$ python3 -q
>>> import numpy as np
>>> np.set_printoptions(precision=3, suppress=True, linewidth=140, sign=" ")
>>> W0 = np.loadtxt("arr.csv", delimiter=",")
>>> W0
array([[ -1.,  -2.,  -2.],
       [  0.,  -2.,  -4.],
       [ -1.,  -4.,  -6.],
       [  0.,  -3.,  -4.],
       [ -2.,  -1.,  -3.],
       [ -3.,  -1.,  -1.],
       [ -4.,  -2.,  -3.],
       [ -2.,   0.,  -3.],
       [ -3.,  -2.,  -1.],
       [ -4.,   0.,  -2.],
       [ -3.,  -1.,  -4.],
       [ -2.,  -1.,  -4.],
       [  0.,   1.,  -2.],
       [ -1.,   0.,  -4.],
       [ -3.,   1.,  -5.],
       [ -5.,   3.,  -4.],
       [ -7.,   5.,  -3.],
       [ -9.,   3.,  -3.],
       [-10.,   3.,  -4.],
       [ -9.,   3.,  -2.],
       [-11.,   4.,  -3.],
       [ -9.,   5.,  -1.],
       [-11.,   7.,   0.],
       [-13.,   6.,   1.]])
>>> Xs = (W0 - W0.mean(axis=0)) / W0.std(axis=0)
>>> print(Xs.std(axis=0))
[ 1.  1.  1.]
>>> np.argwhere(np.abs(Xs) > 2)
array([[  2,   2],
       [ 22,   1],
       [ 23,   0],
       [ 23,   2]])
>>> coef = np.linalg.lstsq(np.delete(Xs, 0, axis=1), Xs[:, 0])[0]
>>> round(float(1 - np.var(Xs[:, 0] - np.delete(Xs, 0, axis=1) @ coef)), 3)
0.76
>>> np.abs(coef).argmax()
np.int64(0)
>>> coef
array([-0.828, -0.081])
>>> Xs = W0 - W0.mean(axis=0)
>>> U, s, Vt = np.linalg.svd(Xs, full_matrices=False)
>>> s
array([ 23.972,   6.578,   5.899])
>>> print(np.round(Xs.mean(axis=0), 3) + 0)
[ 0.  0.  0.]
>>> np.abs(Vt[0]).argmax()
np.int64(0)
>>> Vt[0] * np.sign(Vt[0, np.abs(Vt[0]).argmax()])
array([ 0.797, -0.576, -0.181])
>>> print(np.abs(U[:, 0]).argmax())
23
>>> print((np.sign(U[:, 0]) == np.sign(U[0, 0])).astype(int))
[ 1  1  1  1  1  1  1  1  1  1  1  1  1  1  1  0  0  0  0  0  0  0  0  0]
>>> print(np.searchsorted(np.cumsum(s ** 2) / (s ** 2).sum(), 0.9) + 1)
2
>>> s ** 2 / (s ** 2).sum()
array([ 0.88 ,  0.066,  0.053])
>>> mat = np.loadtxt("run6.csv", delimiter=",")
>>> mat
array([[ 0.5  ,  0.   ,  0.   ,  0.25 ,  0.25 ],
       [ 0.   ,  0.667,  0.   ,  0.333,  0.   ],
       [ 0.   ,  0.   ,  1.   ,  0.   ,  0.   ],
       [ 0.25 ,  0.   ,  0.25 ,  0.25 ,  0.25 ],
       [ 0.   ,  0.   ,  0.   ,  0.   ,  1.   ]])
>>> r0 = np.array([-3, 3])
>>> np.array([np.convolve(row, r0, "same") for row in mat])
array([[-1.5  ,  1.5  ,  0.   , -0.75 ,  0.   ],
       [ 0.   , -2.001,  2.001, -0.999,  0.999],
       [ 0.   ,  0.   , -3.   ,  3.   ,  0.   ],
       [-0.75 ,  0.75 , -0.75 ,  0.   ,  0.   ],
       [ 0.   ,  0.   ,  0.   ,  0.   , -3.   ]])
>>> np.convolve(mat[2], r0)
array([ 0.,  0., -3.,  3.,  0.,  0.])
>>> T = np.stack([mat, -1 * mat, mat[::-1]])
>>> np.linalg.det(T)
array([ 0.042, -0.042,  0.042])
>>> T.sum(axis=0)
array([[ 0.   ,  0.   ,  0.   ,  0.   ,  1.   ],
       [ 0.25 ,  0.   ,  0.25 ,  0.25 ,  0.25 ],
       [ 0.   ,  0.   ,  1.   ,  0.   ,  0.   ],
       [ 0.   ,  0.667,  0.   ,  0.333,  0.   ],
       [ 0.5  ,  0.   ,  0.   ,  0.25 ,  0.25 ]])
>>> other = np.array([[1, 0], [2, 1]])
>>> A = np.tril(other)
>>> print(A)
[[ 1  0]
 [ 2  1]]
>>> other = np.array([[-1, 0, -2], [-2, 1, -1]])
>>> C = np.kron(other, A)
>>> C
array([[-1,  0,  0,  0, -2,  0],
       [-2, -1,  0,  0, -4, -2],
       [-2,  0,  1,  0, -1,  0],
       [-4, -2,  2,  1, -2, -1]])
>>> r0 = np.array([-1, -2, -1])
>>> np.cross(C[2, :3], C[0, :3])
array([ 0, -1,  0])
>>> np.array([np.convolve(row, r0, "same") for row in C])
array([[ 2,  1,  0,  2,  4,  2],
       [ 5,  4,  1,  4, 10,  8],
       [ 4,  1, -2,  0,  2,  1],
       [10,  6, -3, -2,  4,  4]])
>>> T = np.stack([A, 4 * A, A[::-1]])
>>> print((T @ A.T).shape)
(3, 2, 2)
>>> T.sum(axis=0)
array([[  7,   1],
       [ 11,   5]])
>>> np.linalg.matrix_rank(T)
array([ 2,  2,  2])
>>> np.linalg.matrix_rank(T.reshape(3, -1))
np.int64(2)
>>> np.einsum("bij,cij->bc", T, T)
array([[  6,  24,   4],
       [ 24,  96,  16],
       [  4,  16,   6]])
>>> def softmax(z):
...     e = np.exp(z - z.max(axis=-1, keepdims=True))
...     return e / e.sum(axis=-1, keepdims=True)
... 
>>> np.round(softmax(10 * A[1]), 3) + 0
array([ 1.,  0.])
>>> softmax(A).sum(axis=1)
array([ 1.,  1.])
>>> softmax(A[1] + -3)
array([ 0.731,  0.269])
>>> scores = A @ A.T / np.sqrt(2)
>>> softmax(scores).round(6).argmax(axis=1)
array([ 1,  1])
>>> softmax(scores + np.triu(np.full(scores.shape, -np.inf), 1))
array([[ 1.   ,  0.   ],
       [ 0.107,  0.893]])
>>> softmax(scores)
array([[ 0.33 ,  0.67 ],
       [ 0.107,  0.893]])
>>> feats = np.array([[0.0, -2.0, 0.0, 0.0, 0.0],
...     [-2.0, 2.0, -2.0, 0.0, 0.0],
...     [0.0, -2.0, 2.0, -2.0, 0.0],
...     [0.0, 0.0, -2.0, 2.0, -2.0],
...     [0.0, 0.0, 0.0, -2.0, 2.0]])
>>> ev, evecs = np.linalg.eig(feats)
>>> ev
array([-1.838, -0.619,  1.431,  5.365,  3.662])
>>> print(np.round(feats @ evecs[:, 0] - ev[0] * evecs[:, 0], 3) + 0)
[ 0.  0.  0.  0.  0.]
>>> np.sort(np.linalg.eigvals(feats @ feats))
array([  0.384,   2.047,   3.378,  13.408,  28.783])
>>> rng = np.random.default_rng(13)
>>> z = rng.permutation(5)
>>> other = feats[:, z] * rng.choice([-1, 1], 5)
>>> other
array([[ 0.,  0., -0.,  2., -0.],
       [-2., -2., -0., -2., -0.],
       [ 0.,  2.,  2.,  2., -0.],
       [ 0., -2., -2., -0.,  2.],
       [ 0.,  0.,  2., -0., -2.]])
>>> U, _, Vt = np.linalg.svd(feats.T @ other)
>>> print(np.round(np.linalg.lstsq(feats, other)[0], 3) + 0)
[[ 1.  0.  0.  0.  0.]
 [ 0.  0.  0. -1.  0.]
 [ 0.  1.  0.  0.  0.]
 [ 0.  0. -1.  0.  0.]
 [ 0.  0.  0.  0. -1.]]
>>> print(z)
[ 0  2  3  1  4]
>>> print(np.unravel_index(np.abs(other).argmax(), other.shape))
(np.int64(0), np.int64(3))
>>> np.count_nonzero(other)
np.int64(12)
>>> round(np.linalg.norm(other), 3)
np.float64(6.928)
>>> ev, evecs = np.linalg.eigh(feats)
>>> print(np.abs(evecs[:, -1]))
[ 0.17   0.456  0.597  0.549  0.326]
>>> np.abs(evecs[:, -1]).round(6).argmax()
np.int64(2)
>>> round(ev.sum(), 3), np.trace(feats)
(np.float64(8.0), np.float64(8.0))
>>> np.linalg.eigvalsh(feats + -3 * np.eye(5))
array([-4.838, -3.619, -1.569,  0.662,  2.365])
>>> np.round(evecs @ np.diag(ev) @ evecs.T, 3) + 0
array([[ 0., -2.,  0.,  0.,  0.],
       [-2.,  2., -2.,  0.,  0.],
       [ 0., -2.,  2., -2.,  0.],
       [ 0.,  0., -2.,  2., -2.],
       [ 0.,  0.,  0., -2.,  2.]])
>>> data = np.array([[0, 0, 1, 1, 0, 0],
...     [0, 0, 0, 0, 0, 1],
...     [1, 0, 0, 0, 0, 0],
...     [1, 0, 0, 0, 1, 1],
...     [0, 0, 0, 1, 0, 1],
...     [0, 1, 0, 1, 1, 0]])
>>> data
array([[ 0,  0,  1,  1,  0,  0],
       [ 0,  0,  0,  0,  0,  1],
       [ 1,  0,  0,  0,  0,  0],
       [ 1,  0,  0,  0,  1,  1],
       [ 0,  0,  0,  1,  0,  1],
       [ 0,  1,  0,  1,  1,  0]])
>>> [round(float(np.linalg.det(data[:i, :i])), 2) + 0 for i in range(1, 7)]
[0.0, 0.0, 0.0, 0.0, 0.0, -1.0]
>>> np.all(np.linalg.eigvalsh(data) > 0)
np.False_
>>> other = data / np.linalg.norm(data, axis=1, keepdims=True)
>>> C2 = other @ other.T
>>> print(round(float(np.degrees(np.arccos(np.clip(C2[1, 4], -1, 1)))), 3))
45.0
>>> print(C2)
[[ 1.     0.     0.     0.     0.5    0.408]
 [ 0.     1.     0.     0.577  0.707  0.   ]
 [ 0.     0.     1.     0.577  0.     0.   ]
 [ 0.     0.577  0.577  1.     0.408  0.333]
 [ 0.5    0.707  0.     0.408  1.     0.408]
 [ 0.408  0.     0.     0.333  0.408  1.   ]]
>>> C2[1]
array([ 0.   ,  1.   ,  0.   ,  0.577,  0.707,  0.   ])
>>> C2 = data.T @ data
>>> np.linalg.svd(data, compute_uv=False) ** 2
array([ 5.448,  3.026,  1.887,  1.209,  0.353,  0.075])
>>> np.linalg.matrix_rank(C2)
np.int64(6)
>>> np.trace(C2), (data ** 2).sum()
(np.int64(12), np.int64(12))
>>> other = np.linalg.inv(data)
>>> print(other)
[[ 0.  0.  1.  0.  0.  0.]
 [ 0.  2.  1. -1. -1.  1.]
 [ 1.  1.  0.  0. -1.  0.]
 [ 0. -1.  0.  0.  1.  0.]
 [ 0. -1. -1.  1.  0.  0.]
 [ 0.  1.  0.  0.  0.  0.]]
>>> np.round(np.linalg.det(data) * np.linalg.det(other), 3)
np.float64(1.0)
>>> np.round(np.linalg.slogdet(data)[0], 3)
np.float64(-1.0)
>>> M = np.load("layer10.npy")
>>> M
array([[-0.269,  0.864, -0.42 , -0.062],
       [ 0.038, -0.085, -0.337,  0.937],
       [ 0.577, -0.198, -0.731, -0.305],
       [ 0.77 ,  0.455,  0.418,  0.16 ]])
>>> x = np.array([1, -5, -4, 1])
>>> np.sort(np.abs(np.degrees(np.angle(np.linalg.eigvals(M)))))
array([   0.  ,  117.57,  117.57,  180.  ])
>>> np.abs(np.linalg.eigvals(M))
array([ 1.,  1.,  1.,  1.])
>>> np.linalg.pinv(M)
array([[-0.269,  0.038,  0.577,  0.77 ],
       [ 0.864, -0.085, -0.198,  0.455],
       [-0.42 , -0.337, -0.731,  0.418],
       [-0.062,  0.937, -0.305,  0.16 ]])
>>> np.round(M @ M.T, 3) + 0
array([[ 1.,  0.,  0.,  0.],
       [ 0.,  1.,  0.,  0.],
       [ 0.,  0.,  1.,  0.],
       [ 0.,  0.,  0.,  1.]])
>>> print(np.linalg.norm(M, axis=0))
[ 1.  1.  1.  1.]
>>> r0 = np.array([0, 3, -3, -2])
>>> other = M + np.outer(r0, np.eye(4)[3])
>>> print(other)
[[-0.269  0.864 -0.42  -0.062]
 [ 0.038 -0.085 -0.337  3.937]
 [ 0.577 -0.198 -0.731 -3.305]
 [ 0.77   0.455  0.418 -1.84 ]]
>>> print(np.linalg.matrix_rank(other - M))
1
>>> arr = np.load("data.npy")
>>> arr
array([[ 2, -3,  0, -2],
       [-3,  2, -3,  0],
       [ 0, -3,  2, -3],
       [-2,  0, -3,  2]])
>>> # symmetric
>>> proj = np.triu(np.array([[1, 0, 0, 3], [2, 1, 8, 0], [6, 6, 9, 8], [1, 2, 9, 8]]), 1) + np.eye(4)
>>> other = proj @ arr @ np.linalg.inv(proj)
>>> round(np.linalg.det(other), 3)
np.float64(-99.0)
